$ python3 -q
>>> import numpy as np
>>> from numpy import linalg as LA
>>> np.set_printoptions(precision=2, suppress=True, linewidth=160, legacy="1.25")
>>> Y = np.array([[4, 2, 5, 2, 4, 6, 0]])
>>> mat = Y.T @ Y
>>> mat
array([[16,  8, 20,  8, 16, 24,  0],
       [ 8,  4, 10,  4,  8, 12,  0],
       [20, 10, 25, 10, 20, 30,  0],
       [ 8,  4, 10,  4,  8, 12,  0],
       [16,  8, 20,  8, 16, 24,  0],
       [24, 12, 30, 12, 24, 36,  0],
       [ 0,  0,  0,  0,  0,  0,  0]])
>>> u = np.array([-2, 0, -2])
>>> np.array([np.convolve(row, u, "same") for row in mat])
array([[ -16,  -72,  -32,  -72,  -64,  -32,  -48],
       [  -8,  -36,  -16,  -36,  -32,  -16,  -24],
       [ -20,  -90,  -40,  -90,  -80,  -40,  -60],
       [  -8,  -36,  -16,  -36,  -32,  -16,  -24],
       [ -16,  -72,  -32,  -72,  -64,  -32,  -48],
       [ -24, -108,  -48, -108,  -96,  -48,  -72],
       [   0,    0,    0,    0,    0,    0,    0]])
>>> np.polyval(u, mat[3])
array([-130,  -34, -202,  -34, -130, -290,   -2])
>>> np.convolve(mat[3], u)
array([-16,  -8, -36, -16, -36, -32, -16, -24,   0])
>>> arr = np.load("w.npy")
>>> arr
array([[0., 0., 0., 5.],
       [0., 0., 0., 4.],
       [0., 0., 0., 5.],
       [5., 4., 5., 0.]])
>>> u, r1 = arr[0], arr[1]
>>> u @ u
25.0
>>> p = (u @ r1) / (u @ u) * u
>>> p
array([0., 0., 0., 4.])
>>> r1 - p
array([0., 0., 0., 0.])
>>> LA.matrix_rank(np.outer(u, r1))
1
>>> U, s, Vh = LA.svd(arr)
>>> evecs = Vh[:(s > 1e-8).sum()]
>>> rng = np.random.default_rng(517685)
>>> vec = arr[0] + -1 * arr[2] + rng.integers(2) * np.eye(4)[0]
>>> vec
array([1., 0., 0., 0.])
>>> np.diag(evecs.T @ evecs)
array([0.38, 0.24, 0.38, 1.  ])
>>> np.allclose(evecs.T @ evecs @ vec, vec)
False
>>> evecs.T @ evecs
array([[0.38, 0.3 , 0.38, 0.  ],
       [0.3 , 0.24, 0.3 , 0.  ],
       [0.38, 0.3 , 0.38, 0.  ],
       [0.  , 0.  , 0.  , 1.  ]])
>>> rk = LA.matrix_rank(arr)
>>> rk
2
>>> null = LA.svd(arr)[2][rk:].T
>>> null @ null.T
array([[ 0.62, -0.3 , -0.38,  0.  ],
       [-0.3 ,  0.76, -0.3 ,  0.  ],
       [-0.38, -0.3 ,  0.62,  0.  ],
       [ 0.  ,  0.  ,  0.  ,  0.  ]])
>>> np.round(arr @ null, 2) + 0
array([[0., 0.],
       [0., 0.],
       [0., 0.],
       [0., 0.]])
>>> [int(LA.matrix_rank(arr[:, :j + 1])) for j in range(4)]
[1, 1, 1, 2]
>>> [int(LA.matrix_rank(np.delete(arr, i, axis=0))) for i in range(4)]
[2, 2, 2, 1]
>>> K = np.array([[6, 9, 0],
...     [6, 3, 8],
...     [-6, -7, -5],
...     [3, -9, -2],
...     [-9, 4, -2],
...     [-6, 8, -7]])
>>> K[-1] = K[0] + -1 * K[1]
>>> K
array([[ 6,  9,  0],
       [ 6,  3,  8],
       [-6, -7, -5],
       [ 3, -9, -2],
       [-9,  4, -2],
       [ 0,  6, -8]])
>>> Y = np.array([[1, -2, -2], [2, 0, 0], [1, -2, -1]])
>>> Y.T @ K.T
array([[ 24,  20, -25, -17,  -3,   4],
       [-12, -28,  22,  -2,  22,  16],
       [-12, -20,  17,  -4,  20,   8]])
>>> np.einsum("ik,kj->ji", K, Y)
array([[ 24,  20, -25, -17,  -3,   4],
       [-12, -28,  22,  -2,  22,  16],
       [-12, -20,  17,  -4,  20,   8]])
>>> Y @ K
Traceback (most recent call last):
  File "<python-input-39>", line 1, in <module>
    Y @ K
    ~~^~~
ValueError: matmul: Input operand 1 has a mismatch in its core dimension 0, with gufunc signature (n?,k),(k,m?)->(n?,m?) (size 6 is different from 3)
>>> K @ Y
array([[ 24, -12, -12],
       [ 20, -28, -20],
       [-25,  22,  17],
       [-17,  -2,  -4],
       [ -3,  22,  20],
       [  4,  16,   8]])
>>> LA.matrix_rank(K @ Y)
3
>>> U, s, Vh = LA.svd(K, full_matrices=False)
>>> np.abs(Vh[0])
array([0.57, 0.71, 0.41])
>>> np.round(np.sqrt((s ** 2).sum()), 2), round(LA.norm(K), 2)
(25.12, 25.12)
>>> s
array([18.03, 14.83,  9.28])
>>> U.shape, s.shape, Vh.shape
((6, 3), (3,), (3, 3))
>>> (s > 1e-8).sum()
3
>>> Y = np.c_[K[:, :1] @ np.array([[2]]), np.array([1, -3, 0, 0, -3, -2])]
>>> Y
array([[ 12,   1],
       [ 12,  -3],
       [-12,   0],
       [  6,   0],
       [-18,  -3],
       [  0,  -2]])
>>> LA.matrix_rank(Y)
2
>>> LA.norm(LA.qr(K)[0].T @ Y, axis=0) ** 2 / ((Y ** 2).sum(axis=0) + 1e-12)
array([1.  , 0.21])
>>> np.round(LA.lstsq(K, Y[:, 0])[0], 2) + 0
array([2., 0., 0.])
>>> proj = K @ LA.solve(K.T @ K, K.T)
>>> np.trace(proj)
3.0
>>> LA.matrix_rank(np.eye(6) - proj)
3
>>> np.allclose(proj @ proj, proj)
True
>>> J = np.loadtxt("sample5.csv", delimiter=",")
>>> J
array([[ 1.34,  0.5 , -3.57,  2.26,  0.9 , -2.08],
       [-3.8 , -1.9 ,  0.76,  1.01,  0.67, -2.21],
       [-1.53,  2.16,  2.07, -3.49, -0.97, -0.78],
       [-3.06,  1.83,  1.01,  0.03, -2.75,  1.93],
       [ 1.88,  0.62, -2.94,  0.78, -2.49, -2.37],
       [-0.07, -0.05, -2.49,  3.62,  0.62,  2.3 ],
       [-0.21, -0.98,  3.9 , -0.52,  1.93,  2.18],
       [-3.42, -1.29, -1.29, -0.04, -2.93,  1.17],
       [-1.41, -0.51,  3.38,  2.65, -1.46, -1.47],
       [-0.65, -4.3 , -0.97,  1.78,  0.53, -1.31],
       [-1.63,  3.77, -1.88, -1.12,  1.39, -1.18],
       [-0.97,  2.43,  2.49,  3.12, -0.35,  1.45],
       [-0.13, -2.58,  0.94, -3.7 , -1.92, -0.27],
       [-0.25, -1.73, -0.84,  2.59, -3.77, -0.56],
       [ 3.2 ,  0.24, -0.23, -2.33, -2.78,  1.23],
       [-2.55,  0.35, -3.35, -0.94,  1.17,  2.21],
       [ 0.63,  2.47, -3.49, -0.25,  1.4 , -2.08],
       [ 3.26, -1.88, -1.64, -1.59,  1.41,  1.9 ],
       [-1.31, -1.03,  2.21,  2.36,  2.98, -1.71],
       [-3.47,  2.24,  0.66,  0.11, -1.83, -2.03],
       [-0.75,  0.92,  2.94,  0.3 , -2.07,  3.25],
       [ 1.22, -0.35, -1.35,  0.42,  4.3 ,  1.71],
       [-1.59, -0.65, -1.67, -1.97,  2.07, -3.33],
       [-0.84,  0.81, -3.76, -1.16,  2.73, -0.83],
       [-0.05, -0.12, -3.97, -2.7 ,  0.73,  1.18],
       [-2.7 , -0.51,  2.72, -2.27,  1.99, -0.97]])
>>> w, evecs = LA.eigh(arr)
>>> np.abs(evecs[:, -1]).round(6).argmax()
3
>>> LA.eigvalsh(arr + -1 * np.eye(4))
array([-9.12, -1.  , -1.  ,  7.12])
>>> np.round(evecs.T @ evecs, 2) + 0
array([[1., 0., 0., 0.],
       [0., 1., 0., 0.],
       [0., 0., 1., 0.],
       [0., 0., 0., 1.]])
>>> np.unique(w.round(6) + 0, return_counts=True)[1]
array([1, 2, 1])
>>> Ac = J - J.mean(axis=0)
>>> U, s, Vh = LA.svd(Ac, full_matrices=False)
>>> Vh[0] * np.sign(Vh[0, np.abs(Vh[0]).argmax()])
array([-0.35, -0.02,  0.84,  0.14, -0.38,  0.12])
>>> s ** 2 / (s ** 2).sum()
array([0.29, 0.17, 0.17, 0.16, 0.13, 0.09])
>>> np.searchsorted(np.cumsum(s ** 2) / (s ** 2).sum(), 0.9) + 1
5
>>> Y = np.c_[J[:, :2] @ np.array([[4, -2], [-5, -4]]), np.array([0, -2, 2, -2, -1, 2, 2, 1, -2, 0, -2, 1, -2, -2, -1, -2, -2, 2, 0, -2, 1, 0, 0, -2, -2, -2])]
>>> Y
array([[  2.86,  -4.68,   0.  ],
       [ -5.7 ,  15.2 ,  -2.  ],
       [-16.92,  -5.58,   2.  ],
       [-21.39,  -1.2 ,  -2.  ],
       [  4.42,  -6.24,  -1.  ],
       [ -0.03,   0.34,   2.  ],
       [  4.06,   4.34,   2.  ],
       [ -7.23,  12.  ,   1.  ],
       [ -3.09,   4.86,  -2.  ],
       [ 18.9 ,  18.5 ,   0.  ],
       [-25.37, -11.82,  -2.  ],
       [-16.03,  -7.78,   1.  ],
       [ 12.38,  10.58,  -2.  ],
       [  7.65,   7.42,  -2.  ],
       [ 11.6 ,  -7.36,  -1.  ],
       [-11.95,   3.7 ,  -2.  ],
       [ -9.83, -11.14,  -2.  ],
       [ 22.44,   1.  ,   2.  ],
       [ -0.09,   6.74,   0.  ],
       [-25.08,  -2.02,  -2.  ],
       [ -7.6 ,  -2.18,   1.  ],
       [  6.63,  -1.04,   0.  ],
       [ -3.11,   5.78,   0.  ],
       [ -7.41,  -1.56,  -2.  ],
       [  0.4 ,   0.58,  -2.  ],
       [ -8.25,   7.44,  -2.  ]])
>>> np.round(LA.norm(Y - J @ LA.lstsq(J, Y)[0], axis=0), 2) + 0
array([0.  , 0.  , 6.48])
>>> LA.matrix_rank(Y)
3
>>> LA.norm(LA.qr(J)[0].T @ Y, axis=0) ** 2 / ((Y ** 2).sum(axis=0) + 1e-12)
array([1.  , 1.  , 0.39])
>>> np.round(LA.lstsq(J, Y[:, 0])[0], 2) + 0
array([ 4., -5.,  0.,  0.,  0.,  0.])
>>> LA.matrix_rank(np.c_[J, Y])
7
>>> D = LA.norm(J[:, None] - J[None], axis=-1)
>>> (D + 1e9 * np.eye(26)).round(6).argmin(axis=1)
array([16, 18, 25, 20,  0,  0, 25,  3, 11,  1, 16, 20, 14,  7, 17, 24, 23, 21,  1,  3,  3, 17, 23, 16, 15,  2])
>>> D[:5, :5]
array([[0.  , 7.25, 9.  , 8.75, 3.8 ],
       [7.25, 0.  , 6.95, 6.66, 7.9 ],
       [9.  , 6.95, 0.  , 5.15, 7.88],
       [8.75, 6.66, 5.15, 0.  , 7.78],
       [3.8 , 7.9 , 7.88, 7.78, 0.  ]])
>>> np.unravel_index(D.round(6).argmax(), D.shape)
(8, 24)
>>> Y = np.array([[1, -2, -9], [9, 5, -2], [1, 5, -4]])
>>> X = np.triu(Y)
>>> X
array([[ 1, -2, -9],
       [ 0,  5, -2],
       [ 0,  0, -4]])
>>> # triangular, det is the product of the diagonal
>>> Y = X / LA.norm(X, axis=1, keepdims=True)
>>> gram = Y @ Y.T
>>> np.argwhere(np.triu(np.abs(gram) > 0.95, 1))
array([[0, 2]])
>>> round(np.degrees(np.arccos(np.clip(gram[1, 2], -1, 1))), 2)
68.2
>>> LA.norm(Y, axis=1)
array([1., 1., 1.])
>>> np.round(LA.norm(X[1], 1), 2), round(float(LA.norm(X[1], np.inf)), 2)
(7.0, 5.0)
>>> np.round(LA.norm(X, "nuc"), 2)
15.81
>>> LA.norm(X, axis=0)
array([ 1.  ,  5.39, 10.05])
>>> LA.norm(X, axis=1)
array([9.27, 5.39, 4.  ])
>>> np.argsort(-LA.norm(X, axis=0).round(6), kind="stable")[:3]
array([2, 1, 0])
>>> LA.matrix_rank(X, rtol=0.1)
2
>>> np.round(LA.norm(X, 2) / LA.norm(X), 2)
0.89
>>> [round(float(x), 2) for x in LA.svd(X, compute_uv=False)[:3]]
[10.13, 5.31, 0.37]
>>> np.abs(LA.svd(X)[2][-1])
array([1.  , 0.05, 0.09])
>>> Y = np.array([[2, -1], [-1, 1]])
>>> C = np.array([[1, -3, 3, 0, 1, 3],
...     [0, -2, 3, 2, -2, 3],
...     [0, 2, -1, -1, 1, 1],
...     [3, 0, 2, 2, -1, -3],
...     [-1, 0, 0, 3, 2, 0],
...     [-1, -3, 0, 0, 3, 2]])
>>> M = np.block([[Y, np.zeros((2, 6))], [np.zeros((6, 2)), C]])
>>> M
array([[ 2., -1.,  0.,  0.,  0.,  0.,  0.,  0.],
       [-1.,  1.,  0.,  0.,  0.,  0.,  0.,  0.],
       [ 0.,  0.,  1., -3.,  3.,  0.,  1.,  3.],
       [ 0.,  0.,  0., -2.,  3.,  2., -2.,  3.],
       [ 0.,  0.,  0.,  2., -1., -1.,  1.,  1.],
       [ 0.,  0.,  3.,  0.,  2.,  2., -1., -3.],
       [ 0.,  0., -1.,  0.,  0.,  3.,  2.,  0.],
       [ 0.,  0., -1., -3.,  0.,  0.,  3.,  2.]])
>>> # splits into 2 blocks
>>> u, r1 = M[4], M[2]
>>> u @ u
8.0
>>> p = (u @ r1) / (u @ u) * u
>>> LA.matrix_rank(np.outer(u, r1))
1
>>> np.outer(u, r1)
array([[ 0.,  0.,  0., -0.,  0.,  0.,  0.,  0.],
       [ 0.,  0.,  0., -0.,  0.,  0.,  0.,  0.],
       [ 0.,  0.,  0., -0.,  0.,  0.,  0.,  0.],
       [ 0.,  0.,  2., -6.,  6.,  0.,  2.,  6.],
       [-0., -0., -1.,  3., -3., -0., -1., -3.],
       [-0., -0., -1.,  3., -3., -0., -1., -3.],
       [ 0.,  0.,  1., -3.,  3.,  0.,  1.,  3.],
       [ 0.,  0.,  1., -3.,  3.,  0.,  1.,  3.]])
